$ python -q
>>> import numpy as np
>>> import numpy.linalg as la
>>> np.set_printoptions(precision=1, suppress=True, linewidth=160)
>>> rd = lambda a: np.round(a, 1) + 0
>>> M = np.load("mat.npy")
>>> print(rd(M))
[[ 0.  -1.2  2.2 -0.6]
 [-1.3  0.5 -4.   1. ]]
>>> B = np.array([[6, 5, -2], [0, 9, 2], [-6, 0, 9], [-2, 7, 2]])
>>> print(np.vstack([M, B.T]).shape)
(5, 4)
>>> print(rd(B.T @ M.T))
[[-12.   14.4]
 [-14.9   4.9]
 [ 16.3 -30.7]]
>>> print(la.matrix_rank(M @ B))
2
>>> print(la.matrix_rank(np.vstack([M, B.T])))
4
>>> print(rd(M @ B))
[[-12.  -14.9  16.3]
 [ 14.4   4.9 -30.7]]
>>> print(rd(np.einsum("ij,ij->i", M, M)))
[ 6.7 19.3]
>>> print(rd(np.einsum("ik,kj->ji", M, B)))
[[-12.   14.4]
 [-14.9   4.9]
 [ 16.3 -30.7]]
>>> x = np.array([3, 0, 3, 2])
>>> print(np.sign((M @ x).round(6)))
[ 1. -1.]
>>> print(rd(M @ np.eye(4)[0]))
[ 0.  -1.3]
>>> print(la.norm(M @ x) <= la.norm(M, 2) * la.norm(x) + 1e-9)
True
>>> print((M @ x).argmax())
0
>>> print(rd(M @ np.ones(4)))
[ 0.4 -3.9]
>>> B = M / la.norm(M, axis=1, keepdims=True)
>>> G = B @ B.T
>>> print(rd(np.degrees(np.arccos(np.clip(G[0, 1], -1, 1)))))
153.9
>>> print(rd(la.norm(B, axis=1)))
[1. 1.]
>>> rng = np.random.default_rng(3872)
>>> arr = np.eye(3, dtype=int)[rng.permutation(3)] * np.array([-8, 5, -3])
>>> print(arr)
[[ 0  5  0]
 [-8  0  0]
 [ 0  0 -3]]
>>> # splits into 2 blocks
>>> x = np.array([0, -5, 3])
>>> y = arr @ x
>>> print(y)
[-25   0  -9]
>>> print(rd(la.solve(arr.T, arr[2])))
[0. 0. 1.]
>>> print(rd(la.solve(arr, 4 * y)))
[  0. -20.  12.]
>>> print(arr @ arr.T)
[[25  0  0]
 [ 0 64  0]
 [ 0  0  9]]
>>> print(arr.T @ arr)
[[64  0  0]
 [ 0 25  0]
 [ 0  0  9]]
>>> print(rd(la.svd(arr, compute_uv=False)))
[8. 5. 3.]
>>> blk = np.stack([arr, 2 * arr, arr[::-1]])
>>> print(la.matrix_rank(blk.reshape(3, -1)))
2
>>> print((blk @ arr.T).shape)
(3, 3, 3)
>>> def softmax(z):
...     e = np.exp(z - z.max(axis=-1, keepdims=True))
...     return e / e.sum(axis=-1, keepdims=True)
... 
>>> print(rd(softmax(10 * arr[2])))
[0.5 0.5 0. ]
>>> print(rd(softmax(arr[2] + 4)))
[0.5 0.5 0. ]
>>> print(rd(softmax(arr).sum(axis=1)))
[1. 1. 1.]
>>> S = arr @ arr.T / np.sqrt(3)
>>> print(softmax(S).round(6).argmax(axis=1))
[0 1 2]
>>> print(rd(softmax(S)))
[[1. 0. 0.]
 [0. 1. 0.]
 [0. 0. 1.]]
>>> mat = np.load("arr.npy")
>>> print(mat)
[[ 0  5]
 [-5  0]]
>>> print(mat[0] @ mat[1])
0
>>> print(rd(la.norm(mat, axis=1)))
[5. 5.]
>>> print(rd(la.norm(mat) ** 2 / la.norm(mat, 2) ** 2))
2.0
>>> print(rd(la.norm(mat, axis=0)))
[5. 5.]
>>> print(rd(la.norm(mat, "nuc")))
10.0
>>> print(rd(np.abs(la.eigvals(mat)).max()))
5.0
>>> print((mat + mat.T) / 2)
[[0. 0.]
 [0. 0.]]
>>> print(np.allclose(mat, mat.T))
False
>>> ang = np.radians(30)
>>> Rm = np.eye(2)
>>> Rm[0, 0] = Rm[1, 1] = np.cos(ang)
>>> Rm[0, 1], Rm[1, 0] = -np.sin(ang), np.sin(ang)
>>> print(rd(Rm))
[[ 0.9 -0.5]
 [ 0.5  0.9]]
>>> B = mat @ Rm.T
>>> print(rd(B))
[[-2.5  4.3]
 [-4.3 -2.5]]
>>> print(np.allclose(mat @ mat.T, B @ B.T))
True
>>> print(rd(np.abs(B - mat).max(axis=0)))
[2.5 2.5]
>>> print(rd(B[:, 1] @ B[:, 0]))
0.0
>>> print(rd(la.svd(B, compute_uv=False)))
[5. 5.]
>>> print(mat @ mat.T)
[[25  0]
 [ 0 25]]
>>> print(mat[:, 1] @ mat[:, 0])
0
>>> print(rd(la.norm(mat, axis=0)))
[5. 5.]
>>> print(rd(la.pinv(mat)))
[[ 0.  -0.2]
 [ 0.2  0. ]]
>>> z = rng.integers(0, 2, 3)
>>> E = np.triu((z[:, None] == z) & (rng.random((3, 3)) < 0.8), 1).astype(int)
>>> E += E.T
>>> print(E)
[[0 1 0]
 [1 0 0]
 [0 0 0]]
>>> print(E @ E)
[[1 0 0]
 [0 1 0]
 [0 0 0]]
>>> print(np.trace(E @ E @ E) // 6)
0
>>> print(np.argwhere(np.triu(E)))
[[0 1]]
>>> Lm = np.diag(E.sum(axis=1)) - E
>>> print(Lm)
[[ 1 -1  0]
 [-1  1  0]
 [ 0  0  0]]
>>> print(Lm @ np.ones(3))
[0. 0. 0.]
>>> left, s, vt = la.svd(E)
>>> evecs = vt[:(s > 1e-8).sum()]
>>> x = E[1] + 3 * E[0] + rng.integers(2) * np.eye(3)[0]
>>> print(x)
[2. 3. 0.]
>>> print(evecs.T @ evecs)
[[1. 0. 0.]
 [0. 1. 0.]
 [0. 0. 0.]]
>>> print(np.diag(evecs.T @ evecs))
[1. 1. 0.]
>>> ev, evecs = la.eigh(E)
>>> x = np.array([1, 1, 2])
>>> print(rd(evecs * np.maximum(ev, 0) @ evecs.T))
[[0.5 0.5 0. ]
 [0.5 0.5 0. ]
 [0.  0.  0. ]]
>>> print((np.sign(evecs[:, -1].round(6)) == np.sign(evecs[0, -1].round(6))).astype(int))
[1 1 0]
>>> print(np.abs(E).sum(axis=1).max(), np.abs(ev).max())
1 1.0
>>> print(rd(evecs * np.abs(ev) @ evecs.T))
[[1. 0. 0.]
 [0. 1. 0.]
 [0. 0. 0.]]
>>> print(rd(x @ E @ x / (x @ x)), ev[0], ev[-1])
0.3 -1.0 1.0
>>> print(x @ E @ x)
2
>>> A = np.load("run5.npy")
>>> print(A)
[[  0  -7 -12   1]
 [  5  -5  -7   5]
 [ -4   1  -1  -6]
 [ -1   7  11  -3]]
>>> # looks like rank 3
>>> print(rd(M - M[0]))
[[ 0.   0.   0.   0. ]
 [-1.3  1.7 -6.3  1.6]]
>>> print(rd(M.mean(axis=0)))
[-0.7 -0.3 -0.9  0.2]
>>> print(rd(np.diff(M, axis=0)))
[[-1.3  1.7 -6.3  1.6]]
>>> print(np.unravel_index(np.abs(M).argmax(), M.shape))
(np.int64(1), np.int64(2))
>>> print(la.matrix_rank(M))
2
>>> print(rd(np.abs(M).max()))
4.0
>>> print(rd(M.sum(axis=1)))
[ 0.4 -3.9]
>>> print(rd(la.svd(M, compute_uv=False)))
[5. 1.]
>>> print(rd(M.sum(axis=0)))
[-1.3 -0.6 -1.8  0.3]
>>> print(np.count_nonzero(M))
8
>>> print(la.lstsq(A[:-1].T, A[-1])[2])
3
>>> print(np.abs(np.diag(la.qr(A)[1])) > 1e-9)
[ True  True  True False]
>>> print(rd(A @ la.pinv(A) @ A))
[[  0.  -7. -12.   1.]
 [  5.  -5.  -7.   5.]
 [ -4.   1.  -1.  -6.]
 [ -1.   7.  11.  -3.]]
>>> print(np.unique(A.round(6), axis=0).shape)
(4, 4)
>>> W1 = np.array([[2, 0, 3], [3, 0, 0], [1, 2, 0], [3, 0, 3]])
>>> beta = np.array([0, 5, 4])
>>> H = np.maximum(A @ W1 + beta, 0)
>>> print(la.matrix_rank(H))
3
>>> print((H > 0).mean(axis=0))
[0.5 0.5 0.5]
>>> Z = np.array([[3, 0], [-2, 1], [-2, 2]])
>>> print((H @ Z).round(6).argmax(axis=1))
[1 1 1 1]
>>> rk = la.matrix_rank(A)
>>> print(rk)
3
>>> null = la.svd(A)[2][rk:].T
>>> print(rd(null @ null.T))
[[ 0.  -0.1  0.   0. ]
 [-0.1  0.7 -0.4  0.2]
 [ 0.  -0.4  0.2 -0.1]
 [ 0.   0.2 -0.1  0.1]]
>>> print([int(la.matrix_rank(A[:i])) for i in range(1, len(A) + 1)])
[1, 2, 3, 3]
>>> print([int(la.matrix_rank(A[:, :j + 1])) for j in range(4)])
[1, 2, 3, 3]
>>> print(rd(A @ null))
[[0.]
 [0.]
 [0.]
 [0.]]
>>> print(np.allclose(A @ null, 0))
True
>>> print([round(float(x), 1) for x in la.svd(A, compute_uv=False)[:3]])
[21.7, 9.0, 1.5]
>>> print(la.cond(A) > 100)
True
>>> print(rd(la.norm(A, 2) / la.norm(A)))
0.9
>>> print(np.argsort(-la.norm(A, axis=0).round(6), kind="stable")[:3])
[2 1 3]
>>> K = np.load("sample15.npy")
>>> print(K)
[[ 1  0  0  0]
 [-1  1  0  0]
 [ 3 -2  1  0]
 [-1 -2 -3  1]]
>>> print(np.poly(K))
[ 1. -4.  6. -4.  1.]
>>> print(np.kron(np.eye(2, dtype=int), K))
[[ 1  0  0  0  0  0  0  0]
 [-1  1  0  0  0  0  0  0]
 [ 3 -2  1  0  0  0  0  0]
 [-1 -2 -3  1  0  0  0  0]
 [ 0  0  0  0  1  0  0  0]
 [ 0  0  0  0 -1  1  0  0]
 [ 0  0  0  0  3 -2  1  0]
 [ 0  0  0  0 -1 -2 -3  1]]
>>> print(rd(la.eigvals(K).sum().real))
4.0
>>> F = np.load("out6.npy")
>>> print(rd(F))
[[ 0.5  0.2 -0.8  0.2]
 [ 0.2  0.9  0.3 -0.1]
 [-0.8  0.3 -0.4  0.3]
 [ 0.2 -0.1  0.3  0.9]]
>>> print(rd(F[:, 1] @ F[:, 2]))
0.0
>>> print(rd(la.norm(F, axis=0)))
[1. 1. 1. 1.]
>>> print(rd(np.kron(np.eye(2, dtype=int), F)))
[[ 0.5  0.2 -0.8  0.2  0.   0.   0.   0. ]
 [ 0.2  0.9  0.3 -0.1  0.   0.   0.   0. ]
 [-0.8  0.3 -0.4  0.3  0.   0.   0.   0. ]
 [ 0.2 -0.1  0.3  0.9  0.   0.   0.   0. ]
 [ 0.   0.   0.   0.   0.5  0.2 -0.8  0.2]
 [ 0.   0.   0.   0.   0.2  0.9  0.3 -0.1]
 [ 0.   0.   0.   0.  -0.8  0.3 -0.4  0.3]
 [ 0.   0.   0.   0.   0.2 -0.1  0.3  0.9]]
>>> print(rd(la.det(2 * F)), rd(la.det(F)))
-16.0 -1.0
>>> print(rd(la.eigvals(F)))
[ 1. -1.  1.  1.]
>>> print(np.einsum("ij,ji->", F, F))
4.0
>>> print(rd(np.poly(F)))
[ 1. -2.  0.  2. -1.]
>>> X = np.load("m.npy")
>>> print(X)
[[ 4  2  2]
 [-6 -8 -8]
 [ 0 -2 -2]
 [-6 -8 -8]]
>>> left, s, vt = la.svd(X)
>>> print(np.argmax(s[:-1] / (s[1:] + 1e-6)) + 1)
2
>>> print(rd(s))
[18.8  2.6  0. ]
>>> B = left[:, :2] @ np.diag(s[:2]) @ vt[:2]
>>> print(la.matrix_rank(X, rtol=0.05))
2
>>> print(rd(np.abs(X - B).max()))
0.0
